$ ipython --no-banner

In [1]: import numpy as np

In [2]: np.set_printoptions(precision=2, suppress=True, linewidth=140)

In [3]: def tidy(a):
   ...:     return np.round(a, 2) + 0
   ...: 

In [4]: J = np.load("mat.npy")

In [5]: J
Out[5]: 
array([[-19.05, -20.  , -38.98,  -3.95, -31.03],
       [-29.9 , -29.9 , -60.03,  -5.99, -47.89],
       [-23.05, -16.03, -38.99, -13.99, -29.06],
       [-28.97, -19.  , -47.95, -14.03, -36.97],
       [-39.  , -32.91, -71.91, -17.98, -54.97],
       [-26.02,  -7.03, -33.03,  -2.02, -30.03],
       [-32.01, -34.06, -66.11, -14.  , -50.01],
       [-33.92, -10.91, -44.95,  -9.9 , -37.95],
       [-18.03, -33.  , -51.02, -18.07, -34.01],
       [-40.01, -10.99, -51.01, -16.  , -41.94],
       [ -6.99,  -4.91, -11.96,  -3.95,  -9.06],
       [-16.02,  -8.  , -24.  ,  -4.  , -19.97],
       [-16.05, -14.09, -30.06, -10.05, -21.92]])

In [6]: G = np.cov(J, rowvar=False)

In [7]: tidy(np.corrcoef(J.T))
Out[7]: 
array([[1.  , 0.36, 0.81, 0.51, 0.88],
       [0.36, 1.  , 0.84, 0.57, 0.74],
       [0.81, 0.84, 1.  , 0.66, 0.98],
       [0.51, 0.57, 0.66, 1.  , 0.56],
       [0.88, 0.74, 0.98, 0.56, 1.  ]])

In [8]: tidy(np.polyfit(J[:, 3], J[:, 1], 1))
Out[8]: array([ 1.06, -7.63])

In [9]: np.median(J, axis=0)
Out[9]: array([-26.02, -16.03, -44.95, -10.05, -34.01])

In [10]: tidy(J.std(axis=0))
Out[10]: array([ 9.46, 10.22, 16.25,  5.55, 12.37])

In [11]: tidy(np.linalg.norm(J, "nuc"))
Out[11]: np.float64(294.14)

In [12]: tidy(np.linalg.norm(J) ** 2 / np.linalg.norm(J, 2) ** 2)
Out[12]: np.float64(1.02)

In [13]: tidy(np.linalg.norm(J, 2))
Out[13]: np.float64(248.15)

In [14]: np.linalg.norm(J, axis=1).argmax()
Out[14]: np.int64(4)
